% python3 -q
>>> import numpy as np
>>> from numpy import linalg as LA
>>> np.set_printoptions(precision=1, suppress=True, linewidth=120, legacy="1.25")
>>> f = np.array([0, 1, 1, 1, 3, 3, 1, 3])
>>> data = 2 * np.eye(8) + np.outer(f, f)
>>> data
array([[ 2.,  0.,  0.,  0.,  0.,  0.,  0.,  0.],
       [ 0.,  3.,  1.,  1.,  3.,  3.,  1.,  3.],
       [ 0.,  1.,  3.,  1.,  3.,  3.,  1.,  3.],
       [ 0.,  1.,  1.,  3.,  3.,  3.,  1.,  3.],
       [ 0.,  3.,  3.,  3., 11.,  9.,  3.,  9.],
       [ 0.,  3.,  3.,  3.,  9., 11.,  3.,  9.],
       [ 0.,  1.,  1.,  1.,  3.,  3.,  3.,  3.],
       [ 0.,  3.,  3.,  3.,  9.,  9.,  3., 11.]])
>>> vec = np.ones(8)
>>> for _ in range(3):
...     vec = data @ vec
...     vec /= LA.norm(vec)
...     print(round(vec @ data @ vec, 1))
... 
32.9
33.0
33.0
>>> vec.round(1) + 0
array([0. , 0.2, 0.2, 0.2, 0.5, 0.5, 0.2, 0.5])
>>> low = LA.cholesky(data)
>>> low
array([[1.4, 0. , 0. , 0. , 0. , 0. , 0. , 0. ],
       [0. , 1.7, 0. , 0. , 0. , 0. , 0. , 0. ],
       [0. , 0.6, 1.6, 0. , 0. , 0. , 0. , 0. ],
       [0. , 0.6, 0.4, 1.6, 0. , 0. , 0. , 0. ],
       [0. , 1.7, 1.2, 0.9, 2.4, 0. , 0. , 0. ],
       [0. , 1.7, 1.2, 0.9, 1.5, 1.8, 0. , 0. ],
       [0. , 0.6, 0.4, 0.3, 0.5, 0.2, 1.4, 0. ],
       [0. , 1.7, 1.2, 0.9, 1.5, 0.7, 0.2, 1.7]])
>>> LA.eigvalsh(data).min() > 0
True
>>> np.diag(low) ** 2
array([2. , 3. , 2.7, 2.5, 5.6, 3.3, 2.1, 2.7])
>>> data / np.sqrt(np.outer(np.diag(data), np.diag(data)))
array([[1. , 0. , 0. , 0. , 0. , 0. , 0. , 0. ],
       [0. , 1. , 0.3, 0.3, 0.5, 0.5, 0.3, 0.5],
       [0. , 0.3, 1. , 0.3, 0.5, 0.5, 0.3, 0.5],
       [0. , 0.3, 0.3, 1. , 0.5, 0.5, 0.3, 0.5],
       [0. , 0.5, 0.5, 0.5, 1. , 0.8, 0.5, 0.8],
       [0. , 0.5, 0.5, 0.5, 0.8, 1. , 0.5, 0.8],
       [0. , 0.3, 0.3, 0.3, 0.5, 0.5, 1. , 0.5],
       [0. , 0.5, 0.5, 0.5, 0.8, 0.8, 0.5, 1. ]])
>>> F = np.load("dump.npy")
>>> F
array([[  4,   5,   6,   7,   8,   9,  10,  11,  12,  13],
       [ 14,  15,  16,  17,  18,  19,  20,  21,  22,  23],
       [ 24,  25,  26,  27,  28,  29,  30,  31,  32,  33],
       [ 34,  35,  36,  37,  38,  39,  40,  41,  42,  43],
       [ 44,  45,  46,  47,  48,  49,  50,  51,  52,  53],
       [ 54,  55,  56,  57,  58,  59,  60,  61,  62,  63],
       [ 64,  65,  66,  67,  68,  69,  70,  71,  72,  73],
       [ 74,  75,  76,  77,  78,  79,  80,  81,  82,  83],
       [ 84,  85,  86,  87,  88,  89,  90,  91,  92,  93],
       [ 94,  95,  96,  97,  98,  99, 100, 101, 102, 103],
       [104, 105, 106, 107, 108, 109, 110, 111, 112, 113],
       [114, 115, 116, 117, 118, 119, 120, 121, 122, 123],
       [124, 125, 126, 127, 128, 129, 130, 131, 132, 133],
       [134, 135, 136, 137, 138, 139, 140, 141, 142, 143]])
>>> Uu, sigma, Vh = LA.svd(F, full_matrices=False)
>>> np.cumsum(sigma ** 2) / np.sum(sigma ** 2)
array([1., 1., 1., 1., 1., 1., 1., 1., 1., 1.])
>>> round(np.sqrt((sigma ** 2).sum()), 1), round(float(LA.norm(F)), 1)
(992.5, 992.5)
>>> np.round(Vh @ Vh.T, 1) + 0
array([[1., 0., 0., 0., 0., 0., 0., 0., 0., 0.],
       [0., 1., 0., 0., 0., 0., 0., 0., 0., 0.],
       [0., 0., 1., 0., 0., 0., 0., 0., 0., 0.],
       [0., 0., 0., 1., 0., 0., 0., 0., 0., 0.],
       [0., 0., 0., 0., 1., 0., 0., 0., 0., 0.],
       [0., 0., 0., 0., 0., 1., 0., 0., 0., 0.],
       [0., 0., 0., 0., 0., 0., 1., 0., 0., 0.],
       [0., 0., 0., 0., 0., 0., 0., 1., 0., 0.],
       [0., 0., 0., 0., 0., 0., 0., 0., 1., 0.],
       [0., 0., 0., 0., 0., 0., 0., 0., 0., 1.]])
>>> np.abs(Uu[:, 0]).round(6).argmax()
13
>>> Uu.shape, sigma.shape, Vh.shape
((14, 10), (10,), (10, 10))
>>> np.abs(Vh[0])
array([0.3, 0.3, 0.3, 0.3, 0.3, 0.3, 0.3, 0.3, 0.3, 0.3])
>>> np.round(Uu.T @ F @ Vh.T, 1) + 0
array([[992.3,   0. ,   0. ,   0. ,   0. ,   0. ,   0. ,   0. ,   0. ,   0. ],
       [  0. ,  16.3,   0. ,   0. ,   0. ,   0. ,   0. ,   0. ,   0. ,   0. ],
       [  0. ,   0. ,   0. ,   0. ,   0. ,   0. ,   0. ,   0. ,   0. ,   0. ],
       [  0. ,   0. ,   0. ,   0. ,   0. ,   0. ,   0. ,   0. ,   0. ,   0. ],
       [  0. ,   0. ,   0. ,   0. ,   0. ,   0. ,   0. ,   0. ,   0. ,   0. ],
       [  0. ,   0. ,   0. ,   0. ,   0. ,   0. ,   0. ,   0. ,   0. ,   0. ],
       [  0. ,   0. ,   0. ,   0. ,   0. ,   0. ,   0. ,   0. ,   0. ,   0. ],
       [  0. ,   0. ,   0. ,   0. ,   0. ,   0. ,   0. ,   0. ,   0. ,   0. ],
       [  0. ,   0. ,   0. ,   0. ,   0. ,   0. ,   0. ,   0. ,   0. ,   0. ],
       [  0. ,   0. ,   0. ,   0. ,   0. ,   0. ,   0. ,   0. ,   0. ,   0. ]])
>>> LA.cond(F) > 100
True
>>> round(LA.norm(F, 2) / LA.norm(F), 1)
1.0
>>> vec = np.array([0, -3, -1, -3, 3, -1, 3, -2, 0, 1])
>>> F @ (2 * vec)
array([ -12,  -72, -132, -192, -252, -312, -372, -432, -492, -552, -612, -672, -732, -792])
>>> vec @ F
Traceback (most recent call last):
  File "<python-input-28>", line 1, in <module>
    vec @ F
    ~~~~^~~
ValueError: matmul: Input operand 1 has a mismatch in its core dimension 0, with gufunc signature (n?,k),(k,m?)->(n?,m?) (size 14 is different from 10)
>>> W0 = np.load("x.npy")
>>> W0
array([[ 0,  0, -1,  0,  0,  0,  0,  0],
       [ 0,  0,  0,  0,  3,  0,  0,  0],
       [ 1,  0,  0,  0,  0,  0,  0,  0],
       [ 0,  0,  0,  4,  0,  0,  0,  0],
       [ 0,  0,  0,  0,  0,  0,  3,  0],
       [ 0,  0,  0,  0,  0,  0,  0,  2],
       [ 0,  0,  0,  0,  0,  0,  0,  0],
       [ 0, -2,  0,  0,  0,  0,  0,  0]])
>>> Uu, sigma, Vh = LA.svd(W0)
>>> evecs = Vh[:(sigma > 1e-8).sum()]
>>> rng = np.random.default_rng(1)
>>> vec = W0[2] + 4 * W0[7] + rng.integers(2) * np.eye(8)[5]
>>> vec
array([ 1., -8.,  0.,  0.,  0.,  0.,  0.,  0.])
>>> np.allclose(evecs.T @ evecs @ vec, vec)
True
>>> round(float(LA.norm(vec - evecs.T @ evecs @ vec)), 1)
0.0
>>> LA.matrix_rank(np.vstack([W0, vec]))
7
>>> W1 = np.array([[-1, -1, 1, -1, 1],
...     [1, 1, 1, -3, -2],
...     [0, -2, -1, -2, 0],
...     [-1, 0, 3, -1, 1],
...     [2, 1, 3, 1, 2],
...     [-3, 1, -3, 1, -3],
...     [-3, -2, -1, 1, 3],
...     [0, 2, 3, 2, -1]])
>>> b = np.array([9, 3, 5, 8, 8])
>>> act = np.maximum(W0 @ W1 + b, 0)
>>> (act > 0).mean(axis=0)
array([0.9, 0.9, 1. , 1. , 1. ])
>>> (act > 0).astype(int)
array([[1, 1, 1, 1, 1],
       [1, 1, 1, 1, 1],
       [1, 1, 1, 1, 1],
       [1, 1, 1, 1, 1],
       [0, 0, 1, 1, 1],
       [1, 1, 1, 1, 1],
       [1, 1, 1, 1, 1],
       [1, 1, 1, 1, 1]])
>>> LA.matrix_rank(act)
5
>>> cent = np.array([[-2, -2, 0], [-1, 0, 2], [0, -3, -1], [2, 2, 1], [-3, 3, -3]])
>>> act @ cent
array([[-27,   8, -10],
       [-56,  -8, -33],
       [-31,   7, -22],
       [-41, -17, -43],
       [-29,  67, -42],
       [-19,  -9,  -3],
       [-29,   7, -15],
       [-23,  41, -23]])
>>> vec = np.array([2, 4, 0, 2, 3, 3, 1, 0])
>>> h1 = np.maximum(W0 @ vec, 0)
>>> np.tanh(W0 @ vec)
array([ 0.,  1.,  1.,  1.,  1.,  0.,  0., -1.])
>>> np.maximum(W0 @ (3 * vec), 0)
array([ 0, 27,  6, 24,  9,  0,  0,  0])
>>> h1
array([0, 9, 2, 8, 3, 0, 0, 0])
>>> np.maximum(W0 @ vec, 0) - np.maximum(-W0 @ vec, 0)
array([ 0,  9,  2,  8,  3,  0,  0, -8])
>>> vec = np.array([0, 5, 1, 0, 3, 7, 7, 5])
>>> W0 @ vec
array([ -1,   9,   0,   0,  21,  10,   0, -10])
>>> W0 * vec
array([[  0,   0,  -1,   0,   0,   0,   0,   0],
       [  0,   0,   0,   0,   9,   0,   0,   0],
       [  0,   0,   0,   0,   0,   0,   0,   0],
       [  0,   0,   0,   0,   0,   0,   0,   0],
       [  0,   0,   0,   0,   0,   0,  21,   0],
       [  0,   0,   0,   0,   0,   0,   0,  10],
       [  0,   0,   0,   0,   0,   0,   0,   0],
       [  0, -10,   0,   0,   0,   0,   0,   0]])
>>> W0 @ np.ones(8)
array([-1.,  3.,  1.,  4.,  3.,  2.,  0., -2.])
>>> W0 @ np.eye(8)[7]
array([0., 0., 0., 0., 0., 2., 0., 0.])
>>> W0 @ (2 * vec)
array([ -2,  18,   0,   0,  42,  20,   0, -20])
>>> np.einsum("ij,j->i", W0, vec)
array([ -1,   9,   0,   0,  21,  10,   0, -10])
